% python3 -q
>>> import numpy as np
>>> import numpy.linalg as la
>>> np.set_printoptions(precision=2, suppress=True, linewidth=160)
>>> r0 = np.array([1, 2, 1, 1, 0, 2, 1, 2])
>>> m1 = 5 * np.eye(8) + np.outer(r0, r0)
>>> m1
array([[6., 2., 1., 1., 0., 2., 1., 2.],
       [2., 9., 2., 2., 0., 4., 2., 4.],
       [1., 2., 6., 1., 0., 2., 1., 2.],
       [1., 2., 1., 6., 0., 2., 1., 2.],
       [0., 0., 0., 0., 5., 0., 0., 0.],
       [2., 4., 2., 2., 0., 9., 2., 4.],
       [1., 2., 1., 1., 0., 2., 6., 2.],
       [2., 4., 2., 2., 0., 4., 2., 9.]])
>>> # symmetric, so the eigenvalues are real
>>> vec = np.array([1, -2, 2, 4, -3, 3, 0, 3])
>>> h1 = np.maximum(m1 @ vec, 0)
>>> np.maximum(m1 @ vec, 0) - np.maximum(-m1 @ vec, 0)
array([ 20.,  20.,  25.,  35., -15.,  45.,  15.,  45.])
>>> m1.T @ h1
array([415., 730., 440., 490.,   0., 855., 390., 855.])
>>> np.sort(la.eigvals(m1).real)
array([ 5.,  5.,  5.,  5.,  5.,  5.,  5., 21.])
>>> vec = np.array([3, 1, 2, 1, 2, 0, 3, 0])
>>> rhs = m1 @ vec
>>> rhs
array([26., 27., 21., 16., 10., 22., 26., 22.])
>>> np.round(la.solve(m1, m1[:, 2]), 2) + 0
array([0., 0., 1., 0., 0., 0., 0., 0.])
>>> np.round(la.solve(m1.T, m1[5]), 2) + 0
array([0., 0., 0., 0., 0., 1., 0., 0.])
>>> rng = np.random.default_rng(5272)
>>> z = rng.permutation(8)
>>> print(z)
[5 0 2 4 7 1 3 6]
>>> Y = m1[z][:, z]
>>> print(np.allclose(Y, m1))
False
>>> print(np.diag(Y))
[9. 6. 6. 5. 9. 9. 6. 6.]
>>> Y = np.array([[-5, -5, 1, -3, -3, -2, -4, -2, 0, 5, 4, -2, 3]])
>>> A = np.block([[np.zeros((1, 1)), Y], [Y.T, np.zeros((13, 13))]])
>>> A
array([[ 0., -5., -5.,  1., -3., -3., -2., -4., -2.,  0.,  5.,  4., -2.,  3.],
       [-5.,  0.,  0.,  0.,  0.,  0.,  0.,  0.,  0.,  0.,  0.,  0.,  0.,  0.],
       [-5.,  0.,  0.,  0.,  0.,  0.,  0.,  0.,  0.,  0.,  0.,  0.,  0.,  0.],
       [ 1.,  0.,  0.,  0.,  0.,  0.,  0.,  0.,  0.,  0.,  0.,  0.,  0.,  0.],
       [-3.,  0.,  0.,  0.,  0.,  0.,  0.,  0.,  0.,  0.,  0.,  0.,  0.,  0.],
       [-3.,  0.,  0.,  0.,  0.,  0.,  0.,  0.,  0.,  0.,  0.,  0.,  0.,  0.],
       [-2.,  0.,  0.,  0.,  0.,  0.,  0.,  0.,  0.,  0.,  0.,  0.,  0.,  0.],
       [-4.,  0.,  0.,  0.,  0.,  0.,  0.,  0.,  0.,  0.,  0.,  0.,  0.,  0.],
       [-2.,  0.,  0.,  0.,  0.,  0.,  0.,  0.,  0.,  0.,  0.,  0.,  0.,  0.],
       [ 0.,  0.,  0.,  0.,  0.,  0.,  0.,  0.,  0.,  0.,  0.,  0.,  0.,  0.],
       [ 5.,  0.,  0.,  0.,  0.,  0.,  0.,  0.,  0.,  0.,  0.,  0.,  0.,  0.],
       [ 4.,  0.,  0.,  0.,  0.,  0.,  0.,  0.,  0.,  0.,  0.,  0.,  0.,  0.],
       [-2.,  0.,  0.,  0.,  0.,  0.,  0.,  0.,  0.,  0.,  0.,  0.,  0.,  0.],
       [ 3.,  0.,  0.,  0.,  0.,  0.,  0.,  0.,  0.,  0.,  0.,  0.,  0.,  0.]])
>>> # rows 1 and 2 are equal
>>> vec = np.array([1, 2, 1, 1, 2, 0, 0, 2, 1, 1, 1, 0, 0, 2])
>>> la.norm(A @ vec) <= la.norm(A, 2) * la.norm(vec) + 1e-9
np.True_
>>> np.einsum("ij,j->i", A, vec)
array([-19.,  -5.,  -5.,   1.,  -3.,  -3.,  -2.,  -4.,  -2.,   0.,   5.,   4.,  -2.,   3.])
>>> np.sign((A @ vec).round(6))
array([-1., -1., -1.,  1., -1., -1., -1., -1., -1.,  0.,  1.,  1., -1.,  1.])
